>>> import numpy as np
>>> np.set_printoptions(suppress=True, linewidth=200)
>>> J = np.loadtxt("x.csv", delimiter=",")
>>> J
array([[ 12.,   3.,   4.,   1.],
       [ 12.,  15.,   4.,   5.],
       [  0.,   0.,  -8.,  -2.],
       [  0.,   0.,  -8., -10.]])
>>> O = J.astype(float).copy()
>>> for j in range(4):
...     O[:, j] -= O[:, :j] @ (O[:, :j].T @ O[:, j])
...     O[:, j] /= np.linalg.norm(O[:, j])
... 
>>> np.round(O.T @ O, 4) + 0
array([[1., 0., 0., 0.],
       [0., 1., 0., 0.],
       [0., 0., 1., 0.],
       [0., 0., 0., 1.]])
>>> O.round(4) + 0
array([[ 0.7071, -0.7071,  0.    ,  0.    ],
       [ 0.7071,  0.7071,  0.    ,  0.    ],
       [ 0.    ,  0.    , -0.7071,  0.7071],
       [ 0.    ,  0.    , -0.7071, -0.7071]])
>>> vec = np.array([0, 4, 1, 0])
>>> np.einsum("ij,j->i", J, vec)
array([16., 64., -8., -8.])
>>> J @ np.ones(4)
array([ 20.,  36., -10., -18.])
>>> np.sign((J @ vec).round(6))
array([ 1.,  1., -1., -1.])
>>> J @ vec
array([16., 64., -8., -8.])
>>> J @ (2 * vec)
array([ 32., 128., -16., -16.])
>>> vec = np.array([3, 1, 0, 3])
>>> y = J @ vec
>>> c, lr = np.zeros(4), 1 / np.linalg.norm(J, 2) ** 2
>>> for i in range(150):
...     c -= lr * J.T @ (J @ c - y)
...     if i % 50 == 0: print(i, round(np.linalg.norm(J @ c - y), 4))
... 
0 10.6457
50 2.3166
100 0.5328
>>> c.round(4)
array([2.9902, 1.011 , 0.0182, 2.9794])
>>> other = np.linalg.inv(J)
>>> other.round(4)
array([[ 0.1042, -0.0208,  0.0521, -0.0104],
       [-0.0833,  0.0833, -0.0417,  0.0417],
       [-0.    , -0.    , -0.1562,  0.0312],
       [-0.    , -0.    ,  0.125 , -0.125 ]])
>>> round(np.linalg.det(J) * np.linalg.det(other), 4)
np.float64(1.0)
>>> (np.abs(other) > 1e-9).astype(int)
array([[1, 1, 1, 1],
       [1, 1, 1, 1],
       [0, 0, 1, 1],
       [0, 0, 1, 1]])
>>> np.round(np.linalg.slogdet(J)[0], 4)
np.float64(1.0)
>>> np.round(np.linalg.inv(other), 4)
array([[ 12.,   3.,   4.,   1.],
       [ 12.,  15.,   4.,   5.],
       [ -0.,  -0.,  -8.,  -2.],
       [ -0.,  -0.,  -8., -10.]])
>>> feats = np.array([[2, 1], [0, -2], [-1, 0], [2, -9]])
>>> other = np.array([[1, 1, 3], [-1, -1, 2]])
>>> Z = np.kron(other, feats)
>>> np.linalg.matrix_rank(Z)
np.int64(4)
>>> P = feats @ np.linalg.solve(feats.T @ feats, feats.T)
>>> np.round(np.diag(P), 4)
array([0.805 , 0.0695, 0.166 , 0.9595])
>>> np.round((np.eye(4) - P) @ feats, 4) + 0
array([[0., 0.],
       [0., 0.],
       [0., 0.],
       [0., 0.]])
>>> np.round(P @ feats[:, 1], 4) + 0
array([ 1., -2.,  0., -9.])
>>> np.round(np.linalg.eigvalsh(P), 4) + 0
array([0., 0., 1., 1.])
>>> np.linalg.matrix_rank(np.eye(4) - P)
np.int64(2)
>>> O, R = np.linalg.qr(feats)
>>> O.round(4)
array([[-0.6667,  0.6005],
       [-0.    , -0.2636],
       [ 0.3333, -0.2343],
       [-0.6667, -0.7176]])
>>> np.round(O @ R, 4) + 0
array([[ 2.,  1.],
       [ 0., -2.],
       [-1.,  0.],
       [ 2., -9.]])
>>> abs(R[0, 0]), np.round(np.linalg.norm(feats[:, 0]), 4)
(np.float64(3.0), np.float64(3.0))
>>> R.round(4)
array([[-3.    ,  5.3333],
       [ 0.    ,  7.5865]])
>>> np.trace(O @ O.T)
np.float64(2.0)
>>> np.round(np.abs(np.diag(R)), 4)
array([3.    , 7.5865])
>>> np.diff(feats, axis=0)
array([[-2, -3],
       [-1,  2],
       [ 3, -9]])
>>> np.round(np.linalg.norm(feats), 4)
np.float64(9.7468)
>>> np.abs(feats).max()
np.int64(9)
>>> np.unravel_index(np.abs(feats).argmax(), feats.shape)
(np.int64(3), np.int64(1))
>>> feats[4]
Traceback (most recent call last):
  File "<python-input-46>", line 1, in <module>
    feats[4]
    ~~~~~^^^
IndexError: index 4 is out of bounds for axis 0 with size 4
